$ python3 -q
>>> import numpy as np
>>> from numpy import linalg as LA
>>> np.set_printoptions(suppress=True, linewidth=140)
>>> def rd(a):
...     return np.round(a, 2) + 0
... 
>>> m1 = np.array([[0, 0, 1, 0], [0, 0, 0, 1], [0, 1, 0, 0], [1, 0, 0, 0]])
>>> m1
array([[0, 0, 1, 0],
       [0, 0, 0, 1],
       [0, 1, 0, 0],
       [1, 0, 0, 0]])
>>> x0 = np.array([0, 0, 1, 0])
>>> m1 @ np.ones(4)
array([1., 1., 1., 1.])
>>> (m1 @ x0).argmax()
np.int64(0)
>>> m1 @ (2 * x0)
array([2, 0, 0, 0])
>>> LA.norm(m1 @ x0) <= LA.norm(m1, 2) * LA.norm(x0) + 1e-9
np.True_
>>> m1 @ np.eye(4)[2]
array([1., 0., 0., 0.])
>>> np.einsum("ij,j->i", m1, x0)
array([1, 0, 0, 0])
>>> m1 @ x0
array([1, 0, 0, 0])
>>> Q, evecs = LA.qr(m1[:, :3])[0], LA.qr(m1[:, 3:])[0]
>>> s = LA.svd(Q.T @ evecs, compute_uv=False)
>>> (s > 0.9).sum()
np.int64(0)
>>> rd(LA.norm(Q @ Q.T - evecs @ evecs.T, 2))
np.float64(1.0)
>>> np.degrees(np.arccos(s.clip(0, 1)))
array([90.])
>>> feats = np.load("block17.npy")
>>> feats
array([[ 1, -2,  4, -8],
       [ 1, -1,  1, -1],
       [ 1,  0,  0,  0],
       [ 1,  1,  1,  1]])
>>> # row 0 dominates
>>> u, g = feats[1], feats[3]
>>> u @ g
np.int64(0)
>>> u @ u
np.int64(4)
>>> pr = (u @ g) / (u @ u) * u
>>> pr
array([ 0., -0.,  0., -0.])
>>> rd(LA.norm(u + g) ** 2 + LA.norm(u - g) ** 2)
np.float64(16.0)
>>> J = np.array([[-1, -1, -1, -1, -1, -1],
...     [-1, -2, -2, -2, -2, -2],
...     [-1, -2, -3, -3, -3, -3],
...     [-1, -2, -3, -4, -4, -4],
...     [-1, -2, -3, -4, -5, -5],
...     [-1, -2, -3, -4, -5, -6]])
>>> Q, evecs = LA.qr(J[:, :1])[0], LA.qr(J[:, 1:])[0]
>>> s = LA.svd(Q.T @ evecs, compute_uv=False)
>>> rd(LA.norm(Q @ Q.T - evecs @ evecs.T, 2))
np.float64(1.0)
>>> rd(s)
array([0.98])
>>> x0 = np.array([1, -5, -2, 1, -8, -7])
>>> y = J @ x0
>>> beta, lr = np.zeros(6), 1 / LA.norm(J, 2) ** 2
>>> for i in range(4):
...     beta -= lr * J.T @ (J @ beta - y)
...     if i % 1 == 0: print(i, round(LA.norm(J @ beta - y), 2))
... 
0 5.98
1 5.92
2 5.86
3 5.81
>>> rd(beta)
array([-1.21, -2.37, -3.41, -4.27, -4.93, -5.28])
>>> theta = np.radians(72)
>>> Rm = np.eye(6)
>>> Rm[2, 2] = Rm[3, 3] = np.cos(theta)
>>> Rm[2, 3], Rm[3, 2] = -np.sin(theta), np.sin(theta)
>>> rd(Rm)
array([[ 1.  ,  0.  ,  0.  ,  0.  ,  0.  ,  0.  ],
       [ 0.  ,  1.  ,  0.  ,  0.  ,  0.  ,  0.  ],
       [ 0.  ,  0.  ,  0.31, -0.95,  0.  ,  0.  ],
       [ 0.  ,  0.  ,  0.95,  0.31,  0.  ,  0.  ],
       [ 0.  ,  0.  ,  0.  ,  0.  ,  1.  ,  0.  ],
       [ 0.  ,  0.  ,  0.  ,  0.  ,  0.  ,  1.  ]])
>>> out = J @ Rm.T
>>> np.allclose(LA.norm(J, axis=1), LA.norm(out, axis=1))
True
>>> np.allclose(J @ J.T, out @ out.T)
True
>>> rd(np.abs(out - J).max(axis=0))
array([0.  , 0.  , 5.88, 0.78, 0.  , 0.  ])
>>> rd(out)
array([[-1.  , -1.  ,  0.64, -1.26, -1.  , -1.  ],
       [-1.  , -2.  ,  1.28, -2.52, -2.  , -2.  ],
       [-1.  , -2.  ,  1.93, -3.78, -3.  , -3.  ],
       [-1.  , -2.  ,  2.88, -4.09, -4.  , -4.  ],
       [-1.  , -2.  ,  2.88, -4.09, -5.  , -5.  ],
       [-1.  , -2.  ,  2.88, -4.09, -5.  , -6.  ]])
>>> rd(LA.det(Rm)), rd(np.trace(Rm))
(np.float64(1.0), np.float64(4.62))
>>> W = np.array([[3, 2, -3],
...     [-1, 1, 0],
...     [1, 2, -3],
...     [-3, 1, 3],
...     [0, -1, 2],
...     [-2, 3, -1]])
>>> beta = np.array([-9, -2, 1])
>>> hid = np.maximum(J @ W + beta, 0)
>>> LA.matrix_rank(hid)
np.int64(2)
>>> basis = np.array([[0, -1, 1], [3, 3, -1], [-3, -1, 3]])
>>> hid @ basis
array([[ -9,  -3,   9],
       [ -6,  -2,   6],
       [ -3,  -3,   5],
       [  0,  -7,   7],
       [  0,  -9,   9],
       [  0, -11,  11]])
>>> W @ basis
array([[ 15,   6,  -8],
       [  3,   4,  -2],
       [ 15,   8, -10],
       [ -6,   3,   5],
       [ -9,  -5,   7],
       [ 12,  12,  -8]])
>>> (hid @ basis).round(6).argmax(axis=1)
array([2, 2, 2, 2, 2, 2])
>>> F = np.loadtxt("layer3.csv", delimiter=",")
>>> F
array([[3., 1., 0., 0., 0., 0.],
       [0., 3., 1., 0., 0., 0.],
       [0., 0., 3., 1., 0., 0.],
       [0., 0., 0., 3., 1., 0.],
       [0., 0., 0., 0., 3., 1.],
       [0., 0., 0., 0., 0., 3.]])
>>> # triangular: eigenvalues sit on the diagonal
>>> def softmax(z):
...     e = np.exp(z - z.max(axis=-1, keepdims=True))
...     return e / e.sum(axis=-1, keepdims=True)
... 
>>> rd(softmax(10 * F[0]))
array([1., 0., 0., 0., 0., 0.])
>>> rd(softmax(F[0] + -3))
array([0.75, 0.1 , 0.04, 0.04, 0.04, 0.04])
>>> scores = F @ F.T / np.sqrt(6)
>>> rd(softmax(scores + np.triu(np.full(scores.shape, -np.inf), 1)))
array([[1.  , 0.  , 0.  , 0.  , 0.  , 0.  ],
       [0.05, 0.95, 0.  , 0.  , 0.  , 0.  ],
       [0.02, 0.05, 0.93, 0.  , 0.  , 0.  ],
       [0.02, 0.02, 0.05, 0.92, 0.  , 0.  ],
       [0.02, 0.02, 0.02, 0.05, 0.9 , 0.  ],
       [0.02, 0.02, 0.02, 0.02, 0.07, 0.84]])
>>> rd(softmax(scores)[0] @ F)
array([2.67, 1.04, 0.1 , 0.06, 0.06, 0.06])
>>> softmax(scores).round(6).argmax(axis=1)
array([0, 1, 2, 3, 4, 5])
>>> F @ F
array([[9., 6., 1., 0., 0., 0.],
       [0., 9., 6., 1., 0., 0.],
       [0., 0., 9., 6., 1., 0.],
       [0., 0., 0., 9., 6., 1.],
       [0., 0., 0., 0., 9., 6.],
       [0., 0., 0., 0., 0., 9.]])
>>> np.prod(np.diag(F)), rd(LA.det(F))
(np.float64(729.0), np.float64(729.0))
>>> rd(np.sort(LA.eigvals(F)))
array([3., 3., 3., 3., 3., 3.])
>>> LA.matrix_rank(F - F[0, 0] * np.eye(6))
np.int64(5)
>>> Q, evecs = LA.qr(F[:, :1])[0], LA.qr(F[:, 1:])[0]
>>> s = LA.svd(Q.T @ evecs, compute_uv=False)
>>> (s > 0.9).sum()
np.int64(0)
>>> basis = np.array([[1, 4, 3], [-2, -5, -1], [-2, -4, -3]])
>>> rng = np.random.default_rng(164271)
>>> data = (rng.random((20, 3)) < 0.25) @ basis
>>> data
array([[ 0,  0,  0],
       [ 0,  0,  0],
       [-2, -4, -3],
       [-3, -5, -1],
       [ 0,  0,  0],
       [ 0,  0,  0],
       [-2, -4, -3],
       [ 1,  4,  3],
       [-1, -1,  2],
       [-3, -5, -1],
       [ 1,  4,  3],
       [-4, -9, -4],
       [ 0,  0,  0],
       [ 0,  0,  0],
       [ 0,  0,  0],
       [-2, -5, -1],
       [-2, -4, -3],
       [ 0,  0,  0],
       [-3, -5, -1],
       [ 0,  0,  0]])
>>> lab = data[:, 1] > np.median(data[:, 1])
>>> u = data[lab].mean(axis=0) - data[~lab].mean(axis=0)
>>> lab.astype(int)
array([0, 0, 0, 0, 0, 0, 0, 1, 0, 0, 1, 0, 0, 0, 0, 0, 0, 0, 0, 0])
>>> (((data - data.mean(axis=0)) @ u > 0) == lab).mean()
np.float64(0.5)
>>> rd(u)
array([2.22, 6.33, 3.83])
>>> M = np.loadtxt("data.csv", delimiter=",")
>>> M
array([[ 9.79, -6.4 , -1.51],
       [ 8.01, -5.38, -1.05],
       [ 7.88, -5.31, -1.01],
       [ 2.48, -2.02,  0.35],
       [ 1.33, -1.19,  0.5 ],
       [ 0.53, -0.51,  0.37],
       [ 0.22, -0.22,  0.19],
       [ 0.07, -0.07,  0.07],
       [-1.09,  1.  , -1.31],
       [-1.35,  1.2 , -1.61],
       [-2.88,  2.28, -3.11],
       [-5.39,  3.85, -4.98]])
>>> out = np.c_[M[:, :2] @ np.array([[0, 3], [1, 3]]), np.array([-2, -1, -2, -1, -3, 0, 2, -3, -3, 3, 2, 3])]
>>> rd(out)
array([[-6.4 , 10.17, -2.  ],
       [-5.38,  7.89, -1.  ],
       [-5.31,  7.71, -2.  ],
       [-2.02,  1.38, -1.  ],
       [-1.19,  0.42, -3.  ],
       [-0.51,  0.06,  0.  ],
       [-0.22,  0.  ,  2.  ],
       [-0.07,  0.  , -3.  ],
       [ 1.  , -0.27, -3.  ],
       [ 1.2 , -0.45,  3.  ],
       [ 2.28, -1.8 ,  2.  ],
       [ 3.85, -4.62,  3.  ]])
>>> rd(LA.lstsq(M, out[:, 0])[0])
array([0., 1., 0.])
>>> LA.matrix_rank(np.c_[M, out])
np.int64(4)
>>> rd(LA.norm(out - M @ LA.lstsq(M, out)[0], axis=0))
array([0.  , 0.  , 6.17])
>>> X = np.array([[0.64, 0.34, 0.92, 0.92, -1.43, -0.11, 2.94],
...     [-0.88, -0.47, -3.85, 0.06, -2.09, -0.52, -1.04],
...     [-1.0, 0.5, 0.4, -0.23, 1.87, -0.86, -1.0],
...     [0.28, 0.9, 3.72, -0.94, 4.46, 0.14, -1.44],
...     [3.72, -0.85, 1.93, -0.1, -2.34, 3.07, 2.06]])
>>> rd(softmax(X[0]))
array([0.07, 0.05, 0.09, 0.09, 0.01, 0.03, 0.67])
>>> rd(softmax(X).sum(axis=1))
array([1., 1., 1., 1., 1.])
>>> scores = X @ X.T / np.sqrt(7)
>>> softmax(scores).round(6).argmax(axis=1)
array([0, 1, 3, 3, 4])
>>> rd(softmax(scores + np.triu(np.full(scores.shape, -np.inf), 1)))
array([[1.  , 0.  , 0.  , 0.  , 0.  ],
       [0.  , 1.  , 0.  , 0.  , 0.  ],
       [0.01, 0.02, 0.97, 0.  , 0.  ],
       [0.  , 0.  , 0.  , 1.  , 0.  ],
       [0.  , 0.  , 0.  , 0.  , 1.  ]])
>>> W0 = np.eye(6, dtype=int)[rng.permutation(6)]
>>> W0
array([[0, 1, 0, 0, 0, 0],
       [0, 0, 0, 1, 0, 0],
       [0, 0, 1, 0, 0, 0],
       [0, 0, 0, 0, 0, 1],
       [0, 0, 0, 0, 1, 0],
       [1, 0, 0, 0, 0, 0]])
>>> rd(LA.det(W0))
np.float64(-1.0)
>>> rd(np.sort(LA.eigvals(W0).real))
array([-1.,  0.,  0.,  1.,  1.,  1.])
>>> out = W0 / np.sqrt((W0 ** 2).mean(axis=1, keepdims=True))
>>> rd(out[4])
array([0.  , 0.  , 0.  , 0.  , 2.45, 0.  ])
>>> rd(W0 - W0.mean(axis=1, keepdims=True))
array([[-0.17,  0.83, -0.17, -0.17, -0.17, -0.17],
       [-0.17, -0.17, -0.17,  0.83, -0.17, -0.17],
       [-0.17, -0.17,  0.83, -0.17, -0.17, -0.17],
       [-0.17, -0.17, -0.17, -0.17, -0.17,  0.83],
       [-0.17, -0.17, -0.17, -0.17,  0.83, -0.17],
       [ 0.83, -0.17, -0.17, -0.17, -0.17, -0.17]])
